% python3 -q
>>> import numpy as np
>>> np.set_printoptions(precision=1, suppress=True, linewidth=120)
>>> m1 = np.loadtxt("mat.csv", delimiter=",")
>>> m1
array([[ 1.,  1.,  0.,  0.,  1., -1.,  2.,  2.,  1.],
       [ 0., -1., -1.,  3.,  1.,  0., -1.,  3.,  2.],
       [ 0.,  0., -3., -2., -2.,  2.,  1.,  0., -1.],
       [ 0.,  0.,  0., -1.,  3.,  0.,  1.,  2., -1.],
       [ 0.,  0.,  0.,  0., -1.,  2.,  1., -1., -1.],
       [ 0.,  0.,  0.,  0.,  0., -3.,  1.,  3., -2.],
       [ 0.,  0.,  0.,  0.,  0.,  0., -1., -2.,  2.],
       [ 0.,  0.,  0.,  0.,  0.,  0.,  0., -3., -2.],
       [ 0.,  0.,  0.,  0.,  0.,  0.,  0.,  0., -1.]])
>>> # triangular, det is the product of the diagonal
>>> np.linalg.matrix_rank(m1)
np.int64(9)
>>> np.count_nonzero(m1)
np.int64(40)
>>> np.diff(m1, axis=0)
array([[-1., -2., -1.,  3.,  0.,  1., -3.,  1.,  1.],
       [ 0.,  1., -2., -5., -3.,  2.,  2., -3., -3.],
       [ 0.,  0.,  3.,  1.,  5., -2.,  0.,  2.,  0.],
       [ 0.,  0.,  0.,  1., -4.,  2.,  0., -3.,  0.],
       [ 0.,  0.,  0.,  0.,  1., -5.,  0.,  4., -1.],
       [ 0.,  0.,  0.,  0.,  0.,  3., -2., -5.,  4.],
       [ 0.,  0.,  0.,  0.,  0.,  0.,  1., -1., -4.],
       [ 0.,  0.,  0.,  0.,  0.,  0.,  0.,  3.,  1.]])
>>> np.round(np.linalg.svd(m1, compute_uv=False), 1) + 0
array([7.4, 5.6, 4.5, 3.3, 2.8, 2.1, 1.6, 0.3, 0. ])
>>> x0 = np.array([1, 3, 0, 3, 0, 1, 0, 2, 1])
>>> y = m1 @ x0
>>> b, lr = np.zeros(9), 1 / np.linalg.norm(m1, 2) ** 2
>>> for i in range(8):
...     b -= lr * m1.T @ (m1 @ b - y)
...     if i % 2 == 0: print(i, round(np.linalg.norm(m1 @ b - y), 1))
... 
0 7.2
2 4.7
4 3.9
6 3.3
>>> b.round(1) + 0
array([0.4, 0. , 0. , 1.8, 0.2, 0.3, 0.4, 1.8, 1.6])
>>> round(np.linalg.cond(m1), 1)
np.float64(517.2)
>>> np.round(np.abs(np.linalg.svd(m1)[2][-1]), 1) + 0
array([0.8, 0.6, 0.1, 0.2, 0. , 0. , 0. , 0. , 0. ])
>>> A2 = np.linalg.inv(m1)
>>> (np.abs(A2) > 1e-9).astype(int)
array([[1, 1, 1, 1, 1, 1, 1, 1, 1],
       [0, 1, 1, 1, 1, 1, 1, 1, 1],
       [0, 0, 1, 1, 1, 1, 1, 1, 1],
       [0, 0, 0, 1, 1, 1, 1, 1, 1],
       [0, 0, 0, 0, 1, 1, 1, 1, 1],
       [0, 0, 0, 0, 0, 1, 1, 1, 1],
       [0, 0, 0, 0, 0, 0, 1, 1, 1],
       [0, 0, 0, 0, 0, 0, 0, 1, 1],
       [0, 0, 0, 0, 0, 0, 0, 0, 1]])
>>> np.linalg.det(m1) * A2
array([[  27.,   27.,   -9.,   99.,  369.,  231.,  717., -259., 1112.],
       [  -0.,  -27.,    9.,  -99., -342., -222., -627.,  217., -866.],
       [  -0.,   -0.,   -9.,   18.,   72.,   42.,  123.,  -52.,  185.],
       [  -0.,   -0.,   -0.,  -27.,  -81.,  -54., -162.,   63., -234.],
       [  -0.,   -0.,   -0.,   -0.,  -27.,  -18.,  -45.,   21.,  -69.],
       [  -0.,   -0.,   -0.,   -0.,   -0.,   -9.,   -9.,   -3.,    6.],
       [  -0.,   -0.,   -0.,   -0.,   -0.,   -0.,  -27.,   18.,  -90.],
       [  -0.,   -0.,   -0.,   -0.,   -0.,   -0.,   -0.,   -9.,   18.],
       [  -0.,   -0.,   -0.,   -0.,   -0.,   -0.,   -0.,   -0.,  -27.]])
>>> np.allclose(A2, m1.T)
False
>>> np.round(np.linalg.det(m1) * np.linalg.det(A2), 1)
np.float64(1.0)
